$ ipython --no-banner

In [1]: import numpy as np

In [2]: import numpy.linalg as la

In [3]: np.set_printoptions(precision=3, suppress=True, linewidth=140, floatmode="fixed")

In [4]: rd = lambda a: np.round(a, 3) + 0

In [5]: K = np.loadtxt("block1.csv", delimiter=",")

In [6]: K
Out[6]: 
array([[ -2.000,   2.000,  -5.000,   3.000,  -2.000,  -3.000,   3.000,  -2.000,  -3.000],
       [ -1.000,   0.000,  -5.000,   2.000,  -5.000,  -8.000,   8.000,  -6.000,  -4.000],
       [  0.000,   3.000,  -5.000,   2.000,  -9.000, -10.000,  11.000,  -5.000,  -3.000],
       [  0.000,   6.000,  -7.000,   0.000, -11.000, -14.000,   7.000,  -4.000,   2.000],
       [  5.000,   8.000,  -2.000,   5.000, -14.000, -10.000,   3.000,  -3.000,   1.000],
       [  5.000,   5.000,   1.000,   9.000, -17.000, -13.000,  -1.000,  -4.000,   2.000],
       [  8.000,   1.000,  -1.000,   4.000, -14.000,  -9.000,   3.000,  -1.000,   1.000],
       [  5.000,   5.000,  -1.000,   6.000, -13.000, -14.000,   2.000,   2.000,  -1.000],
       [  9.000,   7.000,  -5.000,  10.000, -16.000,  -9.000,  -2.000,   0.000,  -5.000],
       [  7.000,  10.000,  -1.000,  12.000, -15.000,  -5.000,  -5.000,  -5.000,  -5.000],
       [  8.000,  13.000,   3.000,   9.000, -18.000,  -7.000,  -5.000,  -9.000,  -2.000],
       [ 10.000,  12.000,   8.000,   6.000, -23.000,  -3.000,  -8.000, -13.000,   0.000],
       [  8.000,   7.000,   3.000,   6.000, -22.000,  -8.000,  -4.000,  -9.000,   1.000],
       [  9.000,   3.000,  -1.000,   5.000, -23.000, -11.000,   0.000, -11.000,   2.000],
       [ 14.000,   7.000,   0.000,   7.000, -18.000, -14.000,   2.000,  -6.000,   4.000],
       [ 10.000,   9.000,   1.000,   5.000, -23.000, -14.000,  -2.000,  -4.000,   8.000],
       [  7.000,   5.000,   2.000,   3.000, -25.000, -14.000,  -1.000,  -3.000,   9.000],
       [  5.000,   8.000,  -3.000,   8.000, -20.000, -12.000,   4.000,  -4.000,   8.000],
       [  6.000,   7.000,  -4.000,   9.000, -16.000, -12.000,   9.000,  -7.000,   5.000],
       [  2.000,  11.000,   1.000,   4.000, -19.000, -11.000,  11.000,  -6.000,   2.000],
       [  5.000,   7.000,  -4.000,   6.000, -24.000, -10.000,  13.000, -11.000,  -3.000],
       [  0.000,   7.000,  -6.000,   7.000, -28.000,  -7.000,  12.000, -16.000,   0.000],
       [ -4.000,   8.000,  -5.000,  11.000, -32.000, -11.000,  14.000, -12.000,  -5.000],
       [ -4.000,  10.000, -10.000,   6.000, -32.000,  -7.000,  17.000, -10.000,  -5.000],
       [ -5.000,  14.000,  -7.000,  10.000, -33.000,  -9.000,  22.000,  -9.000,  -6.000],
       [ -8.000,  16.000,  -4.000,   9.000, -32.000,  -8.000,  25.000, -13.000,  -9.000],
       [ -4.000,  19.000,  -1.000,   7.000, -35.000,  -8.000,  29.000, -15.000,  -9.000],
       [ -6.000,  18.000,  -5.000,   3.000, -35.000,  -7.000,  27.000, -13.000,  -4.000],
       [ -5.000,  13.000,  -3.000,  -2.000, -38.000,  -4.000,  29.000, -16.000,  -4.000],
       [ -8.000,   8.000,   1.000,  -5.000, -40.000,  -8.000,  28.000, -15.000,  -8.000],
       [-10.000,   4.000,  -4.000,  -2.000, -45.000,  -3.000,  28.000, -11.000,  -9.000],
       [ -9.000,   2.000,  -4.000,  -6.000, -46.000,  -4.000,  31.000, -10.000, -11.000],
       [ -4.000,   1.000,  -4.000,  -7.000, -41.000,  -3.000,  35.000,  -8.000, -16.000],
       [ -6.000,   5.000,  -7.000, -11.000, -40.000,   1.000,  32.000,  -3.000, -15.000],
       [ -1.000,   5.000,  -3.000, -14.000, -45.000,  -2.000,  30.000,  -6.000, -20.000],
       [ -1.000,  10.000,  -2.000, -13.000, -40.000,  -1.000,  34.000,  -6.000, -24.000],
       [ -2.000,   7.000,  -3.000, -16.000, -39.000,  -5.000,  30.000,  -6.000, -24.000]])

In [7]: A2 = np.c_[K[:, :1] @ np.array([[1]]), np.array([-3, 1, 7, 8, -3, 8, 8, -8, 7, 5, 3, 2, -8, 5, -2, -2, -6, -7, -5, -7, 7, -3, -3, -8, 7, 0, 1, 0, 1, 7, 1, -7, -5, 9, -1, -7, 5])]

In [8]: A2
Out[8]: 
array([[ -2.000,  -3.000],
       [ -1.000,   1.000],
       [  0.000,   7.000],
       [  0.000,   8.000],
       [  5.000,  -3.000],
       [  5.000,   8.000],
       [  8.000,   8.000],
       [  5.000,  -8.000],
       [  9.000,   7.000],
       [  7.000,   5.000],
       [  8.000,   3.000],
       [ 10.000,   2.000],
       [  8.000,  -8.000],
       [  9.000,   5.000],
       [ 14.000,  -2.000],
       [ 10.000,  -2.000],
       [  7.000,  -6.000],
       [  5.000,  -7.000],
       [  6.000,  -5.000],
       [  2.000,  -7.000],
       [  5.000,   7.000],
       [  0.000,  -3.000],
       [ -4.000,  -3.000],
       [ -4.000,  -8.000],
       [ -5.000,   7.000],
       [ -8.000,   0.000],
       [ -4.000,   1.000],
       [ -6.000,   0.000],
       [ -5.000,   1.000],
       [ -8.000,   7.000],
       [-10.000,   1.000],
       [ -9.000,  -7.000],
       [ -4.000,  -5.000],
       [ -6.000,   9.000],
       [ -1.000,  -1.000],
       [ -1.000,  -7.000],
       [ -2.000,   5.000]])

In [9]: rd(la.norm(la.qr(K)[0].T @ A2, axis=0) ** 2 / ((A2 ** 2).sum(axis=0) + 1e-12))
Out[9]: array([1.000, 0.094])

In [10]: la.matrix_rank(np.c_[K, A2])
Out[10]: np.int64(10)

In [11]: rd(la.lstsq(K, A2[:, 0])[0])
Out[11]: array([1.000, 0.000, 0.000, 0.000, 0.000, 0.000, 0.000, 0.000, 0.000])
